$ ipython --no-banner

In [1]: import numpy as np

In [2]: np.set_printoptions(suppress=True, linewidth=160)

In [3]: E = np.array([[14, -13, -9, 11, -1],
   ...:     [-13, 13, 11, -9, -1],
   ...:     [-9, 11, 14, -3, -5],
   ...:     [11, -9, -3, 14, -3],
   ...:     [-1, -1, -5, -3, 13]])

In [4]: # symmetric

In [5]: print(round(float(np.linalg.det(2 * E)), 4), round(float(np.linalg.det(E)), 4))
8192.0 256.0

In [6]: print(np.einsum("ij,ji->", E, E))
2162

In [7]: print(np.round(np.linalg.eigvals(E).sum().real, 4))
68.0

In [8]: print(np.round(np.poly(E), 4))
[    1.   -68.  1231. -6254.  5794.  -256.]

In [9]: print(np.kron(np.eye(2, dtype=int), E))
[[ 14 -13  -9  11  -1   0   0   0   0   0]
 [-13  13  11  -9  -1   0   0   0   0   0]
 [ -9  11  14  -3  -5   0   0   0   0   0]
 [ 11  -9  -3  14  -3   0   0   0   0   0]
 [ -1  -1  -5  -3  13   0   0   0   0   0]
 [  0   0   0   0   0  14 -13  -9  11  -1]
 [  0   0   0   0   0 -13  13  11  -9  -1]
 [  0   0   0   0   0  -9  11  14  -3  -5]
 [  0   0   0   0   0  11  -9  -3  14  -3]
 [  0   0   0   0   0  -1  -1  -5  -3  13]]

In [10]: K = np.load("test5.npy")

In [11]: print(K.round(4))
[[ 1.3932  4.0141 -9.0103  0.8718]
 [-3.1998 -4.1765  6.5745  5.3939]
 [-3.127  -4.2299  6.8407  5.0532]
 [ 3.3944  3.9446 -5.6139 -6.4344]
 [ 1.7376 -1.0915  5.8365 -7.8565]
 [-3.147  -4.2165  6.7709  5.1451]
 [-2.7916 -4.3578  7.7351  3.6584]
 [-3.0004 -1.0315 -1.9124  9.2885]
 [-3.5622 -2.9854  2.6596  8.4454]
 [-0.297  -3.2696  8.6797 -3.7261]
 [-0.9443 -3.7473  8.9817 -2.0966]
 [ 2.045  -0.6559  5.1085 -8.3241]
 [-3.4049 -3.9261  5.5452  6.4995]
 [-2.1094 -4.306   8.6818  1.2783]
 [ 2.5874  4.3748 -8.1097 -2.8981]
 [ 1.4896  4.0637 -8.995   0.5977]
 [ 2.0778  4.2973 -8.708  -1.1774]
 [-1.2432  1.7234 -6.8146  7.0032]
 [-2.073  -4.296   8.7119  1.162 ]
 [ 0.0817 -2.943   8.3711 -4.6105]
 [-3.223  -4.1567  6.482   5.5062]
 [ 0.2281  3.2127 -8.6307  3.8908]
 [-0.6735  2.364  -7.697   5.8919]
 [-0.7586 -3.621   8.9251 -2.5798]
 [-1.2833 -3.9541  9.0182 -1.1794]
 [ 0.7809 -2.2498  7.5489 -6.1109]]

In [12]: # looks like rank 2

In [13]: C = K[[24, 14]].astype(float)

In [14]: for _ in range(4):
    ...:     labels = np.linalg.norm(K[:, None] - C, axis=-1).argmin(axis=1)
    ...:     C = np.array([K[labels == j].mean(axis=0) for j in range(2)])
    ...: 

In [15]: print(labels)
[1 0 0 1 0 0 0 1 0 0 0 0 0 0 1 1 1 1 0 0 0 1 1 0 0 0]

In [16]: print(C.round(4))
[[-1.4868 -3.4225  7.2042  0.3328]
 [ 0.6948  2.9959 -7.2768  1.8927]]

In [17]: print(np.round(C[1] - C[0], 4))
[  2.1816   6.4185 -14.481    1.5598]

In [18]: print(np.abs(C[1] - C[0]).argmax())
2

In [19]: J = np.loadtxt("m.csv", delimiter=",")

In [20]: print(J)
[[-27.   0.   3.   1.   2.]
 [  2.  30.   1.   0.   0.]
 [  1.   3.  10.   2.   2.]
 [  3.   1.   3.   6.   1.]
 [  1.   1.   0.   3.  25.]]

In [21]: hat = np.triu(np.array([[5, -5, -3, -5, -3],
    ...:     [3, 4, 2, -4, 0],
    ...:     [4, 2, 0, -2, -4],
    ...:     [-3, -3, 5, 5, 5],
    ...:     [-4, -4, 1, -2, -3]]), 1) + np.eye(5)

In [22]: other = hat @ J @ np.linalg.inv(hat)

In [23]: print(np.trace(other), np.trace(J))
44.0 44.0

In [24]: print(np.linalg.matrix_rank(other))
5

In [25]: print(other)
[[ -58. -457.  693. -776. 6394.]
 [  -8.   -8.    1.  -90.  430.]
 [  -9.  -48.   73. -113.  730.]
 [   8.   46.  -65.  115. -685.]
 [   1.    6.   -9.   14.  -78.]]

In [26]: vec = np.array([4, 7, 5, -1, -2])

In [27]: y = J @ vec

In [28]: b, lr = np.zeros(5), 1 / np.linalg.norm(J, 2) ** 2

In [29]: for i in range(150):
    ...:     b -= lr * J.T @ (J @ b - y)
    ...:     if i % 50 == 0: print(i, round(np.linalg.norm(J @ b - y), 4))
    ...: 
0 46.4536
50 3.6273
100 1.0905

In [30]: print(b.round(4))
[ 3.9977  7.0013  4.9726 -0.935  -2.0081]

In [31]: rng = np.random.default_rng(7326)

In [32]: F = rng.normal(size=(20, 4))

In [33]: F = 10 * F / np.linalg.norm(F, axis=1, keepdims=True)

In [34]: print(F.round(4))
[[ 7.6426  4.7628 -2.4322 -3.6043]
 [ 5.7792 -3.4764  3.333   6.5884]
 [ 6.5881  0.3219  0.4106 -7.505 ]
 [-4.4533  3.7986 -5.0728 -6.325 ]
 [-4.7328  5.7323  6.2576  2.3629]
 [-6.0172 -4.5594  1.2255 -6.4423]
 [-6.1187  0.3633 -7.7255  1.657 ]
 [-7.4668  0.0967 -6.6512  0.0099]
 [ 1.8045 -8.9076 -4.0633 -0.9422]
 [ 0.5763  3.9522 -1.0528 -9.1071]
 [-6.5731 -2.3369  4.925   5.2036]
 [-1.3652 -6.8903  3.5586 -6.1641]
 [ 4.4688 -7.2919 -3.5207  3.8029]
 [ 4.1101 -6.8228 -5.6503 -2.1518]
 [-1.5308  9.4685  2.2303  1.7409]
 [ 1.2337  3.8064  7.3923  5.4169]
 [-4.1943 -1.4956  8.9524 -0.1578]
 [-5.3203  0.728  -5.4932 -6.4023]
 [ 5.7063  7.9608 -0.6408  1.9113]
 [-0.8175  6.0197 -6.4834  4.5891]]

In [35]: C = F[[4, 19]].astype(float)

In [36]: for _ in range(6):
    ...:     labels = np.linalg.norm(F[:, None] - C, axis=-1).argmin(axis=1)
    ...:     C = np.array([F[labels == j].mean(axis=0) for j in range(2)])
    ...: 

In [37]: print(labels)
[1 0 1 1 0 0 1 1 1 1 0 0 1 1 0 0 0 1 1 1]

In [38]: print(np.bincount(labels))
[ 8 12]

In [39]: print(np.round(C[1] - C[0], 4))
[ 2.7351  0.3841 -8.7657 -3.0742]

In [40]: u, v = F[0], F[19]

In [41]: print(round(u @ v, 4))
21.6509

In [42]: print(u @ u)
100.0

In [43]: pr = (u @ v) / (u @ u) * u

In [44]: print(np.linalg.matrix_rank(np.outer(u, v)))
1

In [45]: print((v - pr) @ u)
0.0

In [46]: print(pr.round(4))
[ 1.6547  1.0312 -0.5266 -0.7804]

In [47]: print(np.count_nonzero(K))
104

In [48]: print(np.round(K.mean(axis=0), 4))
[-0.7316 -1.2008  2.1915  0.8728]

In [49]: print(np.unravel_index(np.abs(K).argmax(), K.shape))
(np.int64(7), np.int64(3))

In [50]: print(np.round(np.linalg.norm(K), 4))
50.9902

In [51]: print(np.round(np.linalg.svd(K, compute_uv=False), 4) + 0)
[42.4211 28.2923  0.      0.    ]

In [52]: other = F / np.linalg.norm(F, axis=1, keepdims=True)

In [53]: C2 = other @ other.T

In [54]: print((C2 - 2 * np.eye(20)).round(6).argmax(axis=1))
[ 2 12  0 17 14 11  7  6 13  3 16  5  8  8  4  4 10  3  0  6]

In [55]: print(np.argwhere(np.triu(np.abs(C2) > 0.95, 1)))
[[ 1  3]
 [ 4 13]
 [ 6  7]
 [ 8 14]]

In [56]: print(np.round(np.linalg.norm(other, axis=1), 4))
[1. 1. 1. 1. 1. 1. 1. 1. 1. 1. 1. 1. 1. 1. 1. 1. 1. 1. 1. 1.]

In [57]: print(np.round(np.degrees(np.arccos(np.clip(C2[19, 13], -1, 1))), 4))
100.1796

In [58]: A = np.load("run3.npy")

In [59]: print(A)
[[0 2]
 [0 0]]

In [60]: # column 1 is much longer than the rest

In [61]: left, sv, Vh = np.linalg.svd(K)

In [62]: print(sv.round(4) + 0)
[42.4211 28.2923  0.      0.    ]

In [63]: other = left[:, :2] @ np.diag(sv[:2]) @ Vh[:2]

In [64]: print(round(np.linalg.norm(K - other, 2), 4), np.round(sv[2], 4))
0.0 0.0

In [65]: print(round(float(np.linalg.norm(K - other) / np.linalg.norm(K)), 4))
0.0

In [66]: print(np.unique(A.round(6), axis=0).shape)
(2, 2)

In [67]: print(np.round(A @ np.linalg.pinv(A) @ A, 4))
[[0. 2.]
 [0. 0.]]

In [68]: left, sv, Vh = np.linalg.svd(A)

In [69]: print(sv)
[2. 0.]

In [70]: print(np.argmax(sv[:-1] / (sv[1:] + 1e-6)) + 1)
1

In [71]: other = left[:, :1] @ np.diag(sv[:1]) @ Vh[:1]

In [72]: print(np.abs(A - other).max())
0.0

In [73]: print(other)
[[0. 2.]
 [0. 0.]]

In [74]: print(np.linalg.matrix_rank(A - A[0, 0] * np.eye(2)))
1

In [75]: print(np.prod(np.diag(A)), round(np.linalg.det(A), 4))
0 0.0

In [76]: print(np.round(np.sort(np.linalg.eigvals(A)), 4))
[0. 0.]

In [77]: print([int(np.linalg.matrix_rank(np.linalg.matrix_power(A, p))) for p in range(1, 3)])
[1, 0]

In [78]: X = np.loadtxt("sample4.csv", delimiter=",")

In [79]: print(X)
[[180.0905 100.4642  20.5305]
 [178.3432  97.7957  19.6937]
 [180.8616  99.8873  19.2969]
 [179.3705 101.0328  20.931 ]
 [180.2987  99.5917  18.9724]
 [178.773   98.4181  19.7555]
 [181.9244  98.6535  20.8248]
 [179.5894  98.9789  19.709 ]
 [179.3435 100.0663  19.9301]
 [180.4296 100.8209  19.9543]
 [181.5745 100.6144  21.0032]
 [182.4959  98.4497  21.1676]
 [181.0905  98.9932  19.8551]
 [180.5889  99.3672  19.0697]
 [180.2239 100.4525  19.9941]
 [178.4906 100.594   19.5842]
 [179.7484  99.5542  20.5604]
 [179.7588 103.1099  18.7758]
 [179.6588 100.1743  19.8463]
 [180.2158 101.2408  20.0979]
 [180.4235  98.9644  19.2415]
 [179.4887  98.7262  20.3497]
 [179.8146 100.4868  20.3644]
 [180.781  100.3679  19.9371]
 [180.2062 101.1894  19.7414]]

In [80]: C2 = np.cov(X, rowvar=False)

In [81]: print(np.argsort(-X.std(axis=0).round(6), kind="stable"))
[1 0 2]

In [82]: print(np.round(np.corrcoef(X.T), 4))
[[ 1.     -0.0631  0.3421]
 [-0.0631  1.     -0.1471]
 [ 0.3421 -0.1471  1.    ]]

In [83]: print(np.round(np.polyfit(X[:, 2], X[:, 0], 1), 4))
[  0.5298 169.5644]

In [84]: print(np.round(X.std(axis=0), 4))
[0.9684 1.1467 0.6253]

In [85]: C = X[[11, 3]].astype(float)

In [86]: for _ in range(6):
    ...:     labels = np.linalg.norm(X[:, None] - C, axis=-1).argmin(axis=1)
    ...:     C = np.array([X[labels == j].mean(axis=0) for j in range(2)])
    ...: 

In [87]: print(labels)
[1 1 1 1 1 1 0 1 1 1 0 0 0 1 1 1 1 1 1 1 1 1 1 1 1]

In [88]: print(C.round(4))
[[181.7713  99.1777  20.7127]
 [179.8333 100.0611  19.8255]]

In [89]: print(np.round(C[1] - C[0], 4))
[-1.938   0.8834 -0.8872]

In [90]: print(np.abs(C[1] - C[0]).argmax())
0

In [91]: print(np.allclose(K[:-1].T @ np.linalg.lstsq(K[:-1].T, K[-1])[0], K[-1]))
True

In [92]: print(np.round(np.trace(np.linalg.pinv(K) @ K), 4))
2.0

In [93]: print(np.linalg.lstsq(K[:-1].T, K[-1])[2])
2

In [94]: data = np.load("case4.npy")

In [95]: print(data)
[[ 8  7  3  0  3]
 [ 0  7  3  9  5]
 [ 3  7 -4  6  3]
 [ 1  9  7 -5  4]
 [ 3  8  4  6  3]]

In [96]: ev, evecs = np.linalg.eigh(E)

In [97]: vec = np.array([1, 1, 0, 1, 1])

In [98]: print(np.abs(E).sum(axis=1).max(), round(np.abs(ev).max(), 4))
48 42.3362

In [99]: print((np.sign(evecs[:, -1].round(6)) == np.sign(evecs[0, -1].round(6))).astype(int))
[1 0 0 1 1]

In [100]: print(np.round(evecs * np.maximum(ev, 0) @ evecs.T, 4))
[[ 14. -13.  -9.  11.  -1.]
 [-13.  13.  11.  -9.  -1.]
 [ -9.  11.  14.  -3.  -5.]
 [ 11.  -9.  -3.  14.  -3.]
 [ -1.  -1.  -5.  -3.  13.]]

In [101]: M = np.load("a.npy")

In [102]: print(M)
[[1 0]
 [3 1]]

In [103]: O, evecs = np.linalg.qr(M[:, :1])[0], np.linalg.qr(M[:, 1:])[0]

In [104]: sv = np.linalg.svd(O.T @ evecs, compute_uv=False)

In [105]: print(np.round(np.linalg.norm(O @ O.T - evecs @ evecs.T, 2), 4))
0.3162

In [106]: labels = rng.permutation(2)

In [107]: print(labels)
[0 1]

In [108]: other = M[labels][:, labels]

In [109]: print(round(np.linalg.det(other), 4), round(np.linalg.det(M[labels]), 4))
1.0 1.0

In [110]: print(np.round(np.sort(np.abs(np.linalg.eigvals(other))), 4))
[1. 1.]

In [111]: print(other)
[[1 0]
 [3 1]]

In [112]: print(np.diag(other))
[1 1]
